>>> import numpy as np
>>> np.set_printoptions(suppress=True, linewidth=160)
>>> rd = lambda a: np.round(a, 2) + 0
>>> B = np.array([[1, 1], [1, -1]])
>>> rng = np.random.default_rng(238925)
>>> m1 = np.kron(B, np.kron(B, B))[rng.permutation(8)][:4]
>>> m1
array([[ 1,  1,  1,  1, -1, -1, -1, -1],
       [ 1, -1,  1, -1,  1, -1,  1, -1],
       [ 1, -1, -1,  1, -1,  1,  1, -1],
       [ 1,  1, -1, -1, -1, -1,  1,  1]])
>>> u = np.array([2, 3])
>>> print(np.convolve(m1[3], u))
[ 2  5  1 -5 -5 -5 -1  5  3]
>>> x0 = np.array([-2, -3, -8, -8, -7, 9, 5, -4])
>>> h1 = np.maximum(m1 @ x0, 0)
>>> print(np.maximum(m1 @ (3 * x0), 0))
[ 0  0 78 30]
>>> np.maximum(m1 @ x0, 0) - np.maximum(-m1 @ x0, 0)
array([-24,  -6,  26,  10])
>>> m1[0] @ m1[3]
np.int64(0)
>>> rd(np.linalg.norm(m1, axis=1))
array([2.83, 2.83, 2.83, 2.83])
>>> rd(np.linalg.norm(m1, 1)), rd(np.linalg.norm(m1, np.inf))
(np.float64(4.0), np.float64(8.0))
>>> rd(np.linalg.norm(m1[0] - m1[3]))
np.float64(4.0)
>>> rd(np.linalg.norm(m1) ** 2 / np.linalg.norm(m1, 2) ** 2)
np.float64(4.0)
>>> print(rd(np.linalg.norm(m1, 2)))
2.83
>>> u, r1 = m1[3], m1[1]
>>> u @ u
np.int64(8)
>>> p = (u @ r1) / (u @ u) * u
>>> np.linalg.matrix_rank(np.outer(u, r1))
np.int64(1)
>>> print(r1 - p)
[ 1. -1.  1. -1.  1. -1.  1. -1.]
>>> p
array([ 0.,  0., -0., -0., -0., -0.,  0.,  0.])
>>> x0 = np.array([2, 0, 2, 1, 2, 2, 0, 2])
>>> print(np.sign((m1 @ x0).round(6)))
[-1  1 -1 -1]
>>> print(np.einsum("ij,j->i", m1, x0))
[-1  1 -1 -3]
>>> J = np.eye(3, dtype=int)[rng.permutation(3)]
>>> print(J)
[[0 0 1]
 [1 0 0]
 [0 1 0]]
>>> # rows sum to 1
>>> hat = np.triu(np.array([[-1, 1, 2], [2, 2, 2], [1, 1, -2]]), 1) + np.eye(3)
>>> B = hat @ J @ np.linalg.inv(hat)
>>> rd(np.linalg.det(B))
np.float64(1.0)
>>> hat @ J - J @ hat
array([[ 1.,  2.,  0.],
       [ 0.,  1., -2.],
       [ 0.,  0., -2.]])
>>> rd(np.poly(B))
array([ 1.,  0.,  0., -1.])
>>> B
array([[ 1.,  1., -3.],
       [ 1.,  1., -4.],
       [ 0.,  1., -2.]])
>>> def softmax(z):
...     e = np.exp(z - z.max(axis=-1, keepdims=True))
...     return e / e.sum(axis=-1, keepdims=True)
... 
>>> rd(softmax(m1).sum(axis=1))
array([1., 1., 1., 1.])
>>> print(rd(softmax(m1[3])))
[0.22 0.22 0.03 0.03 0.03 0.03 0.22 0.22]
>>> rd(softmax(m1[3] + 4))
array([0.22, 0.22, 0.03, 0.03, 0.03, 0.03, 0.22, 0.22])
>>> rd(softmax(10 * m1[3]))
array([0.25, 0.25, 0.  , 0.  , 0.  , 0.  , 0.25, 0.25])
>>> att = m1 @ m1.T / np.sqrt(8)
>>> rd(softmax(att + np.triu(np.full(att.shape, -np.inf), 1)))
array([[1.  , 0.  , 0.  , 0.  ],
       [0.06, 0.94, 0.  , 0.  ],
       [0.05, 0.05, 0.89, 0.  ],
       [0.05, 0.05, 0.05, 0.85]])
>>> rd(softmax(att)[3] @ m1)
array([ 1. ,  0.8, -0.8, -0.8, -0.9, -0.9,  0.9,  0.7])
>>> rd(softmax(att))
array([[0.85, 0.05, 0.05, 0.05],
       [0.05, 0.85, 0.05, 0.05],
       [0.05, 0.05, 0.85, 0.05],
       [0.05, 0.05, 0.05, 0.85]])
>>> A = np.load("w.npy")
>>> print(A)
[[1 3 3 0]
 [1 3 3 0]
 [3 0 2 2]
 [2 2 2 0]]
>>> # looks like rank 3
>>> np.kron(np.eye(2, dtype=int), J)
array([[0, 0, 1, 0, 0, 0],
       [1, 0, 0, 0, 0, 0],
       [0, 1, 0, 0, 0, 0],
       [0, 0, 0, 0, 0, 1],
       [0, 0, 0, 1, 0, 0],
       [0, 0, 0, 0, 1, 0]])
>>> rd(np.linalg.det(J[::-1]))
np.float64(-1.0)
>>> rd(np.linalg.eigvals(J))
array([-0.5+0.87j, -0.5-0.87j,  1. +0.j  ])
>>> rd(np.linalg.eigvals(J).sum().real)
np.float64(0.0)
>>> rd(np.poly(J))
array([ 1.,  0.,  0., -1.])
>>> rd(np.linalg.det(J.T))
np.float64(1.0)
>>> np.einsum("ij,ji->", J, J)
np.int64(0)
>>> np.abs(np.diag(np.linalg.qr(A)[1])) > 1e-9
array([ True,  True,  True, False])
>>> rd(np.trace(np.linalg.pinv(A) @ A))
np.float64(3.0)
>>> print(np.linalg.lstsq(A[:-1].T, A[-1])[2])
2
>>> rk = np.linalg.matrix_rank(A)
>>> print(rk)
3
>>> N = np.linalg.svd(A)[2][rk:].T
>>> [int(np.linalg.matrix_rank(A[:, :j + 1])) for j in range(4)]
[1, 2, 3, 3]
>>> rd(N[:, 0] / N[np.abs(N[:, 0]).round(6).argmax(), 0])
array([ 0.,  1., -1.,  1.])
>>> rd(N @ N.T)
array([[ 0.  ,  0.  ,  0.  ,  0.  ],
       [ 0.  ,  0.33, -0.33,  0.33],
       [ 0.  , -0.33,  0.33, -0.33],
       [ 0.  ,  0.33, -0.33,  0.33]])
>>> print([int(np.linalg.matrix_rank(A[:i])) for i in range(1, len(A) + 1)])
[1, 1, 2, 3]
>>> rd(softmax(10 * A[3]))
array([0.33, 0.33, 0.33, 0.  ])
>>> rd(softmax(A[3] + -1))
array([0.32, 0.32, 0.32, 0.04])
>>> att = A @ A.T / np.sqrt(4)
>>> rd(softmax(att))
array([[0.48, 0.48, 0.  , 0.04],
       [0.48, 0.48, 0.  , 0.04],
       [0.02, 0.02, 0.94, 0.03],
       [0.4 , 0.4 , 0.05, 0.15]])
>>> rd(softmax(att + np.triu(np.full(att.shape, -np.inf), 1)))
array([[1.  , 0.  , 0.  , 0.  ],
       [0.5 , 0.5 , 0.  , 0.  ],
       [0.02, 0.02, 0.96, 0.  ],
       [0.4 , 0.4 , 0.05, 0.15]])
>>> A @ A
array([[13, 12, 18,  6],
       [13, 12, 18,  6],
       [13, 13, 17,  4],
       [10, 12, 16,  4]])
>>> np.linalg.matrix_power(A, 4)
array([[619, 606, 852, 246],
       [619, 606, 852, 246],
       [599, 581, 821, 240],
       [534, 520, 732, 212]])
>>> np.trace(A)
np.int64(6)
>>> rd(np.abs(np.linalg.eigvals(A)).max())
np.float64(6.89)
>>> print(np.allclose(A @ A.T, A.T @ A))
False
>>> rd(np.linalg.det(A))
np.float64(0.0)
>>> (A - A.T) / 2
array([[ 0. ,  1. ,  0. , -1. ],
       [-1. ,  0. ,  1.5, -1. ],
       [ 0. , -1.5,  0. ,  0. ],
       [ 1. ,  1. ,  0. ,  0. ]])
>>> print(rd(np.sort(np.abs(np.linalg.eigvals(A)))))
[0.   1.08 1.08 6.89]
>>> F = np.load("case6.npy")
>>> print(F)
[[-1.11 -1.21 -0.3  -0.06]
 [-1.21 -1.21  1.43  0.2 ]
 [-0.3   1.43 -0.79 -0.64]
 [-0.06  0.2  -0.64 -1.9 ]]
>>> # symmetric, so the eigenvalues are real
>>> O = F.astype(float).copy()
>>> for j in range(4):
...     O[:, j] -= O[:, :j] @ (O[:, :j].T @ O[:, j])
...     O[:, j] /= np.linalg.norm(O[:, j])
... 
>>> rd(O.T @ O)
array([[1., 0., 0., 0.],
       [0., 1., 0., 0.],
       [0., 0., 1., 0.],
       [0., 0., 0., 1.]])
>>> rd(O)
array([[-0.66, -0.15, -0.67,  0.29],
       [-0.72, -0.11,  0.63, -0.26],
       [-0.18,  0.97,  0.02,  0.15],
       [-0.04,  0.14, -0.39, -0.91]])
>>> print(rd(O.T @ F))
[[ 1.67  1.42 -0.67  0.08]
 [ 0.    1.73 -0.97 -0.91]
 [ 0.    0.    1.34  0.9 ]
 [ 0.    0.    0.    1.56]]
>>> hat = np.triu(np.array([[0, -3, 1, -1], [-2, 3, 1, 2], [-1, 3, 1, -2], [-3, 3, -1, 0]]), 1) + np.eye(4)
>>> B = hat @ O @ np.linalg.inv(hat)
>>> rd(B)
array([[  1.37,   5.08,  -8.6 , -23.86],
       [ -0.98,  -1.77,   2.61,   5.87],
       [ -0.11,   0.36,   0.55,   2.25],
       [ -0.04,   0.04,  -0.39,  -1.8 ]])
>>> rd(np.trace(B)), rd(np.trace(O))
(np.float64(-1.66), np.float64(-1.66))
>>> x0 = np.array([5, -1, -3, 1])
>>> rhs = B @ x0
>>> beta, lr = np.zeros(4), 1 / np.linalg.norm(B, 2) ** 2
>>> for i in range(20):
...     beta -= lr * B.T @ (B @ beta - rhs)
...     if i % 5 == 0: print(i, round(np.linalg.norm(B @ beta - rhs), 2))
... 
0 4.16
5 4.13
10 4.1
15 4.08
>>> rd(np.linalg.cond(B))
np.float64(435.63)
>>> print(softmax(F).sum(axis=1))
[1. 1. 1. 1.]
>>> print(rd(softmax(F[2] + 2)))
[0.13 0.71 0.08 0.09]
>>> att = F @ F.T / np.sqrt(4)
>>> print(rd(softmax(att)))
[[0.45 0.37 0.06 0.12]
 [0.2  0.75 0.02 0.03]
 [0.07 0.03 0.58 0.33]
 [0.09 0.04 0.23 0.64]]
>>> rd(softmax(att)[2] @ F)
array([-0.31,  0.77, -0.64, -0.98])
>>> rd(softmax(att + np.triu(np.full(att.shape, -np.inf), 1)))
array([[1.  , 0.  , 0.  , 0.  ],
       [0.21, 0.79, 0.  , 0.  ],
       [0.1 , 0.05, 0.85, 0.  ],
       [0.09, 0.04, 0.23, 0.64]])
>>> B = np.array([[5, 0], [4, 2]])
>>> Z = np.array([[-2]])
>>> M = np.block([[B, np.zeros((2, 1))], [np.zeros((1, 2)), Z]])
>>> M
array([[ 5.,  0.,  0.],
       [ 4.,  2.,  0.],
       [ 0.,  0., -2.]])
>>> # triangular, det is the product of the diagonal
>>> rd(np.linalg.det(M[::-1]))
np.float64(20.0)
>>> np.kron(np.eye(2, dtype=int), M)
array([[ 5.,  0.,  0.,  0.,  0.,  0.],
       [ 4.,  2.,  0.,  0.,  0.,  0.],
       [ 0.,  0., -2.,  0.,  0., -0.],
       [ 0.,  0.,  0.,  5.,  0.,  0.],
       [ 0.,  0.,  0.,  4.,  2.,  0.],
       [ 0.,  0., -0.,  0.,  0., -2.]])
>>> rd(np.linalg.eigvals(M))
array([ 2.,  5., -2.])
>>> np.einsum("ij,ji->", M, M)
np.float64(33.0)
>>> ev, evecs = np.linalg.eig(M)
>>> rd(np.sort(np.linalg.eigvals(M.T)))
array([-2.,  2.,  5.])
>>> rd(np.sort(np.linalg.eigvals(np.linalg.inv(M))))
array([-0.5,  0.2,  0.5])
>>> rd(np.sort(np.linalg.eigvals(M @ M)))
array([ 4.,  4., 25.])
>>> T = np.stack([M, 5 * M, M[::-1]])
>>> rd(np.linalg.norm(T, axis=(1, 2)))
array([ 7., 35.,  7.])
>>> print((T @ M.T).shape)
(3, 3, 3)
>>> print(T.shape)
(3, 3, 3)
